% python3 -q
>>> import numpy as np
>>> np.set_printoptions(precision=2, suppress=True, linewidth=140)
>>> rnd = lambda a: np.round(a, 2) + 0
>>> other = np.array([[-1, -3], [3, -3], [-3, 0]])
>>> A = np.tile(other, (2, 3))
>>> A
array([[-1, -3, -1, -3, -1, -3],
       [ 3, -3,  3, -3,  3, -3],
       [-3,  0, -3,  0, -3,  0],
       [-1, -3, -1, -3, -1, -3],
       [ 3, -3,  3, -3,  3, -3],
       [-3,  0, -3,  0, -3,  0]])
>>> r = np.linalg.matrix_rank(A)
>>> r
np.int64(2)
>>> N = np.linalg.svd(A)[2][r:].T
>>> [int(np.linalg.matrix_rank(np.delete(A, i, axis=0))) for i in range(6)]
[2, 2, 2, 2, 2, 2]
>>> rnd(A @ N)
array([[0., 0., 0., 0.],
       [0., 0., 0., 0.],
       [0., 0., 0., 0.],
       [0., 0., 0., 0.],
       [0., 0., 0., 0.],
       [0., 0., 0., 0.]])
>>> rnd(N @ N.T)
array([[ 0.67,  0.  , -0.33,  0.  , -0.33,  0.  ],
       [ 0.  ,  0.67,  0.  , -0.33,  0.  , -0.33],
       [-0.33,  0.  ,  0.67,  0.  , -0.33,  0.  ],
       [ 0.  , -0.33,  0.  ,  0.67,  0.  , -0.33],
       [-0.33,  0.  , -0.33,  0.  ,  0.67,  0.  ],
       [ 0.  , -0.33,  0.  , -0.33,  0.  ,  0.67]])
>>> N.shape
(6, 4)
>>> f = np.array([-6, 5, 5])
>>> np.correlate(A[3], A[4], "full")
array([  3,   6,  -3,  12,  -9,  18, -21,  12, -15,   6,  -9])
>>> np.linalg.lstsq(A[:-1].T, A[-1])[2]
np.int32(2)
>>> [round(float(x), 2) for x in np.linalg.svd(A, compute_uv=False)[:3]]
[12.13, 8.65, 0.0]
>>> rnd(np.linalg.norm(A, 2) / np.linalg.norm(A))
np.float64(0.81)
>>> np.linalg.matrix_rank(A, rtol=0.1)
np.int64(2)
